$ ipython --no-banner

In [1]: import numpy as np

In [2]: import numpy.linalg as la

In [3]: np.set_printoptions(suppress=True, linewidth=160)

In [4]: def rd(a):
   ...:     return np.round(a, 3) + 0
   ...: 

In [5]: arr = np.loadtxt("x.csv", delimiter=",")

In [6]: arr
Out[6]: 
array([[ 0.,  0.,  1.,  0.,  0.,  1.,  0.,  2., -2.,  0.],
       [ 0.,  0.,  2., -1., -2.,  0.,  0.,  0., -1.,  0.],
       [ 0.,  0.,  0., -1.,  0.,  0.,  2.,  0.,  0.,  0.],
       [ 0.,  0.,  0.,  0.,  0.,  1.,  0.,  0.,  0.,  0.],
       [ 0.,  0.,  2.,  0.,  0.,  0.,  0.,  0., -2., -1.],
       [-1.,  0.,  0.,  0., -2.,  0.,  0.,  0.,  0.,  0.],
       [ 0.,  0.,  1.,  1.,  0., -1.,  0.,  0.,  0.,  0.],
       [ 0.,  0.,  0., -2.,  0.,  0.,  2.,  0.,  0.,  0.],
       [-2.,  2., -1., -2.,  0.,  0.,  0.,  0.,  0.,  0.]])

In [7]: left, s, Vt = la.svd(arr, full_matrices=False)

In [8]: (s > 1e-8).sum()
Out[8]: np.int64(9)

In [9]: rd(left.T @ arr @ Vt.T)
Out[9]: 
array([[4.612, 0.   , 0.   , 0.   , 0.   , 0.   , 0.   , 0.   , 0.   ],
       [0.   , 4.322, 0.   , 0.   , 0.   , 0.   , 0.   , 0.   , 0.   ],
       [0.   , 0.   , 2.999, 0.   , 0.   , 0.   , 0.   , 0.   , 0.   ],
       [0.   , 0.   , 0.   , 2.793, 0.   , 0.   , 0.   , 0.   , 0.   ],
       [0.   , 0.   , 0.   , 0.   , 2.016, 0.   , 0.   , 0.   , 0.   ],
       [0.   , 0.   , 0.   , 0.   , 0.   , 1.347, 0.   , 0.   , 0.   ],
       [0.   , 0.   , 0.   , 0.   , 0.   , 0.   , 0.992, 0.   , 0.   ],
       [0.   , 0.   , 0.   , 0.   , 0.   , 0.   , 0.   , 0.601, 0.   ],
       [0.   , 0.   , 0.   , 0.   , 0.   , 0.   , 0.   , 0.   , 0.17 ]])

In [10]: np.allclose(left * s @ Vt, arr)
Out[10]: True

In [11]: x0 = np.array([5, 1, 4, 0, 4, 1, 1, 1, 4, 1])

In [12]: a = np.maximum(arr @ x0, 0)

In [13]: np.maximum(arr @ (3 * x0), 0)
Out[13]: array([0., 0., 6., 3., 0., 0., 9., 6., 0.])

In [14]: a
Out[14]: array([0., 0., 2., 1., 0., 0., 3., 2., 0.])

In [15]: np.maximum(arr @ x0, 0) - np.maximum(-arr @ x0, 0)
Out[15]: array([ -1.,  -4.,   2.,   1.,  -1., -13.,   3.,   2., -12.])

In [16]: np.flatnonzero(a > 1e-9)
Out[16]: array([2, 3, 6, 7])

In [17]: rd(np.tanh(arr @ x0))
Out[17]: array([-0.762, -0.999,  0.964,  0.762, -0.762, -1.   ,  0.995,  0.964, -1.   ])

In [18]: arr * (a > 1e-9)[:, None]
Out[18]: 
array([[ 0.,  0.,  0.,  0.,  0.,  0.,  0.,  0., -0.,  0.],
       [ 0.,  0.,  0., -0., -0.,  0.,  0.,  0., -0.,  0.],
       [ 0.,  0.,  0., -1.,  0.,  0.,  2.,  0.,  0.,  0.],
       [ 0.,  0.,  0.,  0.,  0.,  1.,  0.,  0.,  0.,  0.],
       [ 0.,  0.,  0.,  0.,  0.,  0.,  0.,  0., -0., -0.],
       [-0.,  0.,  0.,  0., -0.,  0.,  0.,  0.,  0.,  0.],
       [ 0.,  0.,  1.,  1.,  0., -1.,  0.,  0.,  0.,  0.],
       [ 0.,  0.,  0., -2.,  0.,  0.,  2.,  0.,  0.,  0.],
       [-0.,  0., -0., -0.,  0.,  0.,  0.,  0.,  0.,  0.]])

In [19]: rd(la.norm(arr[7], 1)), rd(la.norm(arr[7], np.inf))
Out[19]: (np.float64(4.0), np.float64(2.0))

In [20]: rd(la.norm(arr, axis=0))
Out[20]: array([2.236, 2.   , 3.317, 3.317, 2.828, 1.732, 2.828, 2.   , 3.   , 1.   ])

In [21]: rd(la.norm(arr, "nuc"))
Out[21]: np.float64(19.853)

In [22]: rd(la.norm(arr[7] - arr[2]))
Out[22]: np.float64(1.0)

In [23]: la.norm(arr, axis=1).argmax()
Out[23]: np.int64(8)

In [24]: W1 = np.array([[1, 1, 3],
    ...:     [2, 3, 0],
    ...:     [3, 3, 2],
    ...:     [3, 0, 1],
    ...:     [2, 1, 2],
    ...:     [2, 2, 2],
    ...:     [3, 1, 3],
    ...:     [2, 2, 2],
    ...:     [3, 0, 1],
    ...:     [2, 0, 3]])

In [25]: c = np.array([5, 2, 4])

In [26]: hid = np.maximum(arr @ W1 + c, 0)

In [27]: la.matrix_rank(hid)
Out[27]: np.int64(3)

In [28]: (hid > 0).astype(int)
Out[28]: 
array([[1, 1, 1],
       [1, 1, 1],
       [1, 1, 1],
       [1, 1, 1],
       [1, 1, 1],
       [0, 0, 0],
       [1, 1, 1],
       [1, 1, 1],
       [0, 1, 0]])

In [29]: W2 = np.array([[0, 2, 2], [2, 1, 0], [1, 2, 2]])

In [30]: (hid @ W2).round(6).argmax(axis=1)
Out[30]: array([1, 0, 1, 1, 1, 0, 1, 1, 0])

In [31]: hid @ W2
Out[31]: 
array([[32., 47., 36.],
       [14., 12.,  6.],
       [17., 38., 34.],
       [14., 30., 26.],
       [19., 20., 12.],
       [ 0.,  0.,  0.],
       [11., 31., 28.],
       [16., 30., 26.],
       [ 6.,  3.,  0.]])
